$ python3 -q
>>> import numpy as np
>>> import numpy.linalg as la
>>> np.set_printoptions(precision=2, suppress=True, linewidth=200)
>>> E = np.loadtxt("arr.csv", delimiter=",")
>>> E
array([[-0.38,  0.01, -0.09],
       [-1.68, -4.78,  2.55],
       [-2.38, -2.44,  1.31],
       [-0.41,  4.75, -2.58],
       [-4.46, -7.21,  3.79],
       [ 0.47,  2.43, -1.33],
       [ 0.9 ,  2.37, -1.29],
       [ 2.9 ,  4.85, -2.71],
       [-1.58,  0.05, -0.01],
       [-2.33, -7.17,  3.82],
       [ 3.17,  9.6 , -5.15],
       [ 3.67, 12.06, -6.43],
       [-3.63, -4.8 ,  2.6 ],
       [-0.73, -7.19,  3.9 ],
       [-5.27, -9.54,  5.19],
       [-3.6 , -9.62,  5.19],
       [ 0.78,  0.04,  0.03],
       [ 1.6 ,  9.63, -5.17],
       [ 3.18, 12.03, -6.55],
       [ 1.59,  9.53, -5.17],
       [-4.45, -9.57,  5.17],
       [-0.42,  2.38, -1.33],
       [-3.21, -9.6 ,  5.2 ]])
>>> G = np.cov(E, rowvar=False)
>>> np.argsort(-E.std(axis=0).round(6), kind="stable")
array([1, 2, 0])
>>> np.polyfit(E[:, 2], E[:, 0], 1)
array([-0.62, -0.68])
>>> G.shape
(3, 3)
>>> np.corrcoef(E.T)
array([[ 1.  ,  0.92, -0.92],
       [ 0.92,  1.  , -1.  ],
       [-0.92, -1.  ,  1.  ]])
>>> np.median(E, axis=0)
array([-0.42,  0.04, -0.01])
>>> G
array([[  7.21,  18.18,  -9.81],
       [ 18.18,  54.69, -29.5 ],
       [ -9.81, -29.5 ,  15.92]])
>>> dist = la.norm(E[:, None] - E[None], axis=-1)
>>> dist.mean(axis=1).argmax()
np.int64(11)
>>> dist[:5, :5]
array([[ 0.  ,  5.62,  3.46,  5.35,  9.16],
       [ 5.62,  0.  ,  2.74, 10.9 ,  3.89],
       [ 3.46,  2.74,  0.  ,  8.41,  5.76],
       [ 5.35, 10.9 ,  8.41,  0.  , 14.14],
       [ 9.16,  3.89,  5.76, 14.14,  0.  ]])
>>> (dist + 1e9 * np.eye(23)).round(6).argmin(axis=1)
array([16, 12,  1, 21,  9,  6,  5,  3,  0, 13, 17, 18,  1,  9, 20, 22,  0, 19, 11, 17, 14,  5, 15])
>>> dist.shape
(23, 23)
>>> np.flatnonzero(dist[4] < dist.mean() / 2)
array([ 1,  4,  9, 12, 13, 14, 15, 20, 22])
>>> X = np.array([[0, 0, 0, 1, 0],
...     [-2, 0, 0, 0, 0],
...     [0, 3, 0, 0, 0],
...     [0, 0, 0, 0, 0],
...     [0, 0, 0, 0, 0]])
>>> C = E[[15, 8]].astype(float)
>>> for _ in range(3):
...     idx = la.norm(E[:, None] - C, axis=-1).argmin(axis=1)
...     C = np.array([E[idx == j].mean(axis=0) for j in range(2)])
... 
>>> idx
array([1, 0, 0, 1, 0, 1, 1, 1, 1, 0, 1, 1, 0, 0, 0, 0, 1, 1, 1, 1, 0, 1, 0])
>>> C[1] - C[0]
array([ 4.36, 12.56, -6.78])
>>> X[:, 3] @ X[:, 2]
np.int64(0)
>>> X @ X.T
array([[1, 0, 0, 0, 0],
       [0, 4, 0, 0, 0],
       [0, 0, 9, 0, 0],
       [0, 0, 0, 0, 0],
       [0, 0, 0, 0, 0]])
>>> la.norm(X, axis=0)
array([2., 3., 0., 1., 0.])
>>> round(float(la.norm(X, 2) / la.norm(X)), 2)
0.8
>>> la.matrix_rank(X, rtol=0.1)
np.int64(3)
>>> np.argsort(-la.norm(X, axis=0).round(6), kind="stable")[:3]
array([1, 0, 3])
>>> la.cond(X) > 100
np.True_
>>> A = np.loadtxt("sample19.csv", delimiter=",")
>>> A
array([[ 15.56,   1.34,  10.13],
       [ 15.74,  -0.13,  10.21],
       [ 15.  ,  -0.91,  10.64],
       [ -8.99,  11.84,   9.47],
       [ 16.28,  -0.52,  11.52],
       [-10.08,  12.73,   9.46],
       [ -8.38,  14.1 ,   8.63],
       [ 16.74,  -1.42,  11.84],
       [ 16.88,  -3.03,   9.29],
       [ -7.43,  13.35,   9.8 ],
       [ -9.45,  12.82,   9.6 ],
       [ 15.83,  -1.85,  10.9 ],
       [ 16.45,  -0.76,   7.8 ],
       [ 16.6 ,  -2.33,  10.23],
       [ 15.74,  -2.95,   9.02],
       [ -8.77,  13.65,   8.22],
       [ -7.08,  12.59,   7.97],
       [ 16.98,  -1.57,  10.44],
       [ 17.33,  -1.31,   9.4 ],
       [ 15.99,   0.18,   9.41],
       [ 16.34,  -0.07,   9.94],
       [ -9.12,  11.86,   9.02],
       [ -8.12,  11.82,   8.92],
       [ -9.93,  12.08,   7.46],
       [ -8.2 ,  11.97,   8.48],
       [ -9.63,  15.01,   6.52]])
>>> U, sigma, VT = la.svd(A)
>>> sigma
array([74.85, 57.94,  5.09])
>>> M2 = U[:, :2] @ np.diag(sigma[:2]) @ VT[:2]
>>> round(la.norm(A - M2) / la.norm(A), 2)
np.float64(0.05)
>>> la.matrix_rank(A, rtol=0.05)
np.int64(3)
>>> la.matrix_rank(M2)
np.int64(2)
>>> M2 = np.c_[A[:, :2] @ np.array([[-1, 0], [-1, 0]]), np.array([3, 7, 1, 9, 0, 1, 7, 9, 4, 2, 7, 3, 9, 6, 4, 1, 3, 5, 0, 4, 3, 1, 7, 0, 4, 8])]
>>> M2
array([[-16.9 ,   0.  ,   3.  ],
       [-15.61,   0.  ,   7.  ],
       [-14.09,   0.  ,   1.  ],
       [ -2.85,   0.  ,   9.  ],
       [-15.76,   0.  ,   0.  ],
       [ -2.65,   0.  ,   1.  ],
       [ -5.72,   0.  ,   7.  ],
       [-15.32,   0.  ,   9.  ],
       [-13.85,   0.  ,   4.  ],
       [ -5.92,   0.  ,   2.  ],
       [ -3.37,   0.  ,   7.  ],
       [-13.98,   0.  ,   3.  ],
       [-15.69,   0.  ,   9.  ],
       [-14.27,   0.  ,   6.  ],
       [-12.79,   0.  ,   4.  ],
       [ -4.88,   0.  ,   1.  ],
       [ -5.51,   0.  ,   3.  ],
       [-15.41,   0.  ,   5.  ],
       [-16.02,   0.  ,   0.  ],
       [-16.17,   0.  ,   4.  ],
       [-16.27,   0.  ,   3.  ],
       [ -2.74,   0.  ,   1.  ],
       [ -3.7 ,   0.  ,   7.  ],
       [ -2.15,   0.  ,   0.  ],
       [ -3.77,   0.  ,   4.  ],
       [ -5.38,   0.  ,   8.  ]])
>>> np.round(la.lstsq(A, M2[:, 0])[0], 2) + 0
array([-1., -1.,  0.])
